In [1]: import numpy as np

In [2]: from numpy import linalg as LA

In [3]: np.set_printoptions(suppress=True, linewidth=140)

In [4]: tidy = lambda a: np.round(a, 4) + 0

In [5]: F = np.array([[115, 73, 71, 105, 97, 82],
   ...:     [73, 66, 37, 69, 61, 55],
   ...:     [71, 37, 72, 76, 70, 58],
   ...:     [105, 69, 76, 118, 98, 81],
   ...:     [97, 61, 70, 98, 103, 58],
   ...:     [82, 55, 58, 81, 58, 89]])

In [6]: F
Out[6]: 
array([[115,  73,  71, 105,  97,  82],
       [ 73,  66,  37,  69,  61,  55],
       [ 71,  37,  72,  76,  70,  58],
       [105,  69,  76, 118,  98,  81],
       [ 97,  61,  70,  98, 103,  58],
       [ 82,  55,  58,  81,  58,  89]])

In [7]: def softmax(z):
   ...:     e = np.exp(z - z.max(axis=-1, keepdims=True))
   ...:     return e / e.sum(axis=-1, keepdims=True)
   ...: 

In [8]: print(tidy(softmax(10 * F[5])))
[0. 0. 0. 0. 0. 1.]

In [9]: tidy(softmax(F).sum(axis=1))
Out[9]: array([1., 1., 1., 1., 1., 1.])

In [10]: tidy(softmax(F[5]))
Out[10]: array([0.0009, 0.    , 0.    , 0.0003, 0.    , 0.9988])

In [11]: scores = F @ F.T / np.sqrt(6)

In [12]: tidy(softmax(scores))
Out[12]: 
array([[0., 0., 0., 1., 0., 0.],
       [0., 0., 0., 1., 0., 0.],
       [0., 0., 0., 1., 0., 0.],
       [0., 0., 0., 1., 0., 0.],
       [0., 0., 0., 1., 0., 0.],
       [0., 0., 0., 1., 0., 0.]])

In [13]: print(softmax(scores).round(6).argmax(axis=1))
[3 3 3 3 3 3]

In [14]: x0 = np.array([5, 4, 9, 2, 9, 0])

In [15]: target = F @ x0

In [16]: b, lr = np.zeros(6), 1 / LA.norm(F, 2) ** 2

In [17]: for i in range(60):
    ...:     b -= lr * F.T @ (F @ b - target)
    ...:     if i % 10 == 0: print(i, round(LA.norm(F @ b - target), 4))
    ...: 
0 248.9637
10 233.2162
20 218.5599
30 204.9245
40 192.2442
50 180.4577

In [18]: print(tidy(b))
[5.4333 2.9743 4.6154 5.6696 6.1829 2.8091]

In [19]: print(LA.cond(F) > 100)
True

In [20]: print(round(np.log10(LA.cond(F))))
2

In [21]: print(LA.matrix_rank(F, rtol=0.1))
1

In [22]: tidy(np.abs(LA.svd(F)[2][-1]))
Out[22]: array([0.4327, 0.1339, 0.3248, 0.1994, 0.6592, 0.4638])

In [23]: rng = np.random.default_rng(8913)

In [24]: K = rng.normal(size=(10, 7))

In [25]: K = 3 * K / LA.norm(K, axis=1, keepdims=True)

In [26]: print(tidy(K))
[[-1.0084  2.1096 -0.3408 -1.1602 -0.7649 -0.7237 -0.9808]
 [-0.8245 -1.5022 -0.7051  2.3078 -0.1242 -0.4639 -0.0987]
 [-1.2375 -0.3191  0.1478 -1.7769  1.4667  0.7493  1.2145]
 [-0.4618 -1.8748 -0.8777 -0.3769  0.2709 -1.5382  1.3856]
 [ 0.6866  0.5921 -0.9497  0.932  -0.3008 -1.9887  1.5369]
 [ 0.8916 -0.573   0.4761 -0.2592 -1.0284 -0.921   2.3826]
 [-0.9299  0.6656 -2.0793  0.5126 -0.1494  0.7919 -1.5674]
 [-1.5547  0.5208 -1.9566 -0.929   1.1073  0.5709 -0.2615]
 [ 1.0764 -0.902   0.162   2.2968  0.5028 -1.1023 -0.5081]
 [-1.8021 -1.428  -1.7489 -0.0618 -0.7276 -0.0976  0.3342]]

In [27]: W = np.array([[7, -3, 6, 8, -6],
    ...:     [4, 6, -4, 3, -8],
    ...:     [-4, 3, -5, -1, -1],
    ...:     [-5, 5, -4, -7, 6],
    ...:     [-8, 7, 6, 0, 4],
    ...:     [4, -4, -2, 9, 1],
    ...:     [-8, 6, 8, -7, -2]])

In [28]: b = np.array([0, -2, 6, 3, -8])

In [29]: hid = np.maximum(K @ W + b, 0)

In [30]: print(LA.matrix_rank(hid))
5

In [31]: (hid > 0).mean(axis=0)
Out[31]: array([0.2, 0.5, 0.8, 0.4, 0.5])

In [32]: print((hid > 0).astype(int))
[[1 0 0 1 0]
 [0 1 1 0 1]
 [0 1 1 1 0]
 [0 0 1 0 1]
 [0 1 1 0 0]
 [0 1 1 0 0]
 [1 0 0 1 1]
 [0 0 1 1 0]
 [0 1 1 0 1]
 [0 0 1 0 1]]

In [33]: cent = np.array([[6, -7], [-6, -4], [3, 0], [-4, 5], [-6, 9]])

In [34]: (hid @ cent).round(6).argmax(axis=1)
Out[34]: array([0, 1, 0, 0, 0, 0, 0, 1, 1, 1])

In [35]: W @ cent
Out[35]: 
array([[  82,  -51],
       [  12, -109],
       [ -47,    2],
       [ -80,   34],
       [ -96,   64],
       [   0,   42],
       [ -20,  -21]])

In [36]: proj = K @ LA.solve(K.T @ K, K.T)

In [37]: np.allclose(proj @ proj, proj)
Out[37]: True

In [38]: print(tidy(LA.eigvalsh(proj)))
[0. 0. 0. 1. 1. 1. 1. 1. 1. 1.]

In [39]: LA.matrix_rank(np.eye(10) - proj)
Out[39]: np.int64(3)

In [40]: tidy(proj @ K[:, 4])
Out[40]: array([-0.7649, -0.1242,  1.4667,  0.2709, -0.3008, -1.0284, -0.1494,  1.1073,  0.5028, -0.7276])

In [41]: print(np.trace(proj))
7.0

In [42]: x0 = np.array([3, 1, 1, 1, 2, 2, 2])

In [43]: (K @ x0).argmax()
Out[43]: np.int64(5)

In [44]: np.sign((K @ x0).round(6))
Out[44]: array([-1., -1.,  1., -1.,  1.,  1., -1., -1.,  1., -1.])

In [45]: LA.norm(K @ x0) <= LA.norm(K, 2) * LA.norm(x0) + 1e-9
Out[45]: np.True_

In [46]: E = np.loadtxt("data.csv", delimiter=",")

In [47]: E
Out[47]: 
array([[-0.57  ,  5.7719, -0.042 ,  3.8833,  6.0003,  4.8142,  9.3865],
       [ 1.0721,  6.7401,  0.6674,  3.0517,  5.5454,  5.0245, 11.1297],
       [-0.304 ,  3.6595, -0.8605,  4.2322,  4.6074,  4.3655,  8.6159],
       [-0.2774,  5.3216,  0.0007,  3.8528,  6.4064,  5.3173,  8.0774],
       [-0.1077,  5.0637,  0.9613,  5.3562,  4.7218,  4.9922, 10.8838],
       [ 2.5668,  4.418 , -0.2002,  4.0322,  6.6791,  3.5482, 10.8293],
       [ 0.0182,  4.4452,  2.3823,  4.1773,  4.2677,  5.906 ,  9.7587],
       [-0.9386,  5.1204, -0.2657,  6.0523,  4.8881,  4.844 , 10.001 ],
       [ 0.8101,  3.8506, -0.6186,  5.4749,  5.3225,  4.6633, 11.2674],
       [ 1.1319,  4.1606, -0.4602,  6.5891,  4.4383,  5.6161,  8.3816],
       [-0.5122,  4.0353, -0.7977,  5.3513,  3.9922,  3.2977,  9.7831],
       [-0.079 ,  6.3989,  0.1097,  4.5173,  5.5415,  7.3978, 10.5021],
       [-0.5935,  3.5135,  0.4753,  5.2499,  5.5686,  5.9051,  9.8162],
       [-0.0681,  4.4876,  0.79  ,  4.8845,  5.6399,  5.5968, 10.9029],
       [-0.9485,  4.0574, -0.2565,  5.7268,  3.8663,  7.7904,  9.6623]])

In [48]: x0 = np.array([0, 2, 0, 1, 2, 1, 2])

In [49]: target = E @ x0

In [50]: tidy(LA.pinv(E) @ E)
Out[50]: 
array([[1., 0., 0., 0., 0., 0., 0.],
       [0., 1., 0., 0., 0., 0., 0.],
       [0., 0., 1., 0., 0., 0., 0.],
       [0., 0., 0., 1., 0., 0., 0.],
       [0., 0., 0., 0., 1., 0., 0.],
       [0., 0., 0., 0., 0., 1., 0.],
       [0., 0., 0., 0., 0., 0., 1.]])

In [51]: print(tidy(LA.lstsq(E, target)[0]))
[0. 2. 0. 1. 2. 1. 2.]

In [52]: target = target + 0.3 * rng.normal(size=15)

In [53]: tidy(target)
Out[53]: 
array([50.7932, 55.3134, 42.2776, 49.1664, 51.7409, 51.5238, 46.8147, 50.7918, 51.3526, 46.37  , 44.3489, 56.7349, 49.3146, 52.2609,
       48.4138])

In [54]: b, *_ = LA.lstsq(E, target)

In [55]: b.round()
Out[55]: array([ 0.,  2., -0.,  1.,  2.,  1.,  2.])
